% python3 -q
>>> import numpy as np
>>> from numpy import linalg as LA
>>> np.set_printoptions(precision=4, suppress=True, linewidth=140, legacy="1.25")
>>> def rd(a):
...     return np.round(a, 4) + 0
... 
>>> data = np.loadtxt("sample19.csv", delimiter=",")
>>> data
array([[5., 0., 0., 0., 4., 0., 0., 4., 4., 0., 4., 4., 0., 4.],
       [0., 5., 4., 4., 0., 4., 4., 0., 0., 4., 0., 0., 4., 0.],
       [0., 4., 5., 4., 0., 4., 4., 0., 0., 4., 0., 0., 4., 0.],
       [0., 4., 4., 5., 0., 4., 4., 0., 0., 4., 0., 0., 4., 0.],
       [4., 0., 0., 0., 5., 0., 0., 4., 4., 0., 4., 4., 0., 4.],
       [0., 4., 4., 4., 0., 5., 4., 0., 0., 4., 0., 0., 4., 0.],
       [0., 4., 4., 4., 0., 4., 5., 0., 0., 4., 0., 0., 4., 0.],
       [4., 0., 0., 0., 4., 0., 0., 5., 4., 0., 4., 4., 0., 4.],
       [4., 0., 0., 0., 4., 0., 0., 4., 5., 0., 4., 4., 0., 4.],
       [0., 4., 4., 4., 0., 4., 4., 0., 0., 5., 0., 0., 4., 0.],
       [4., 0., 0., 0., 4., 0., 0., 4., 4., 0., 5., 4., 0., 4.],
       [4., 0., 0., 0., 4., 0., 0., 4., 4., 0., 4., 5., 0., 4.],
       [0., 4., 4., 4., 0., 4., 4., 0., 0., 4., 0., 0., 5., 0.],
       [4., 0., 0., 0., 4., 0., 0., 4., 4., 0., 4., 4., 0., 5.]])
>>> # symmetric, so the eigenvalues are real
>>> q, V = LA.qr(data[:, :11])[0], LA.qr(data[:, 11:])[0]
>>> s = LA.svd(q.T @ V, compute_uv=False)
>>> print(rd(LA.norm(q @ q.T - V @ V.T, 2)))
1.0
>>> print((s > 0.9).sum())
2
>>> rng = np.random.default_rng(31127)
>>> labels = rng.permutation(14)
>>> print(labels)
[ 9 13  3  4  6  5  2  1 11  8  7 12 10  0]
>>> B = data[labels][:, labels]
>>> print(np.allclose(B, data))
False
>>> round(np.log10(LA.cond(data)))
1
>>> rd(LA.norm(data, 2) / LA.norm(data))
0.7046
>>> rd(np.abs(LA.svd(data)[2][-1]))
array([0.9258, 0.    , 0.    , 0.    , 0.1543, 0.    , 0.    , 0.1543, 0.1543, 0.    , 0.1543, 0.1543, 0.    , 0.1543])
>>> print(np.argsort(-LA.norm(data, axis=0).round(6), kind="stable")[:3])
[0 1 2]
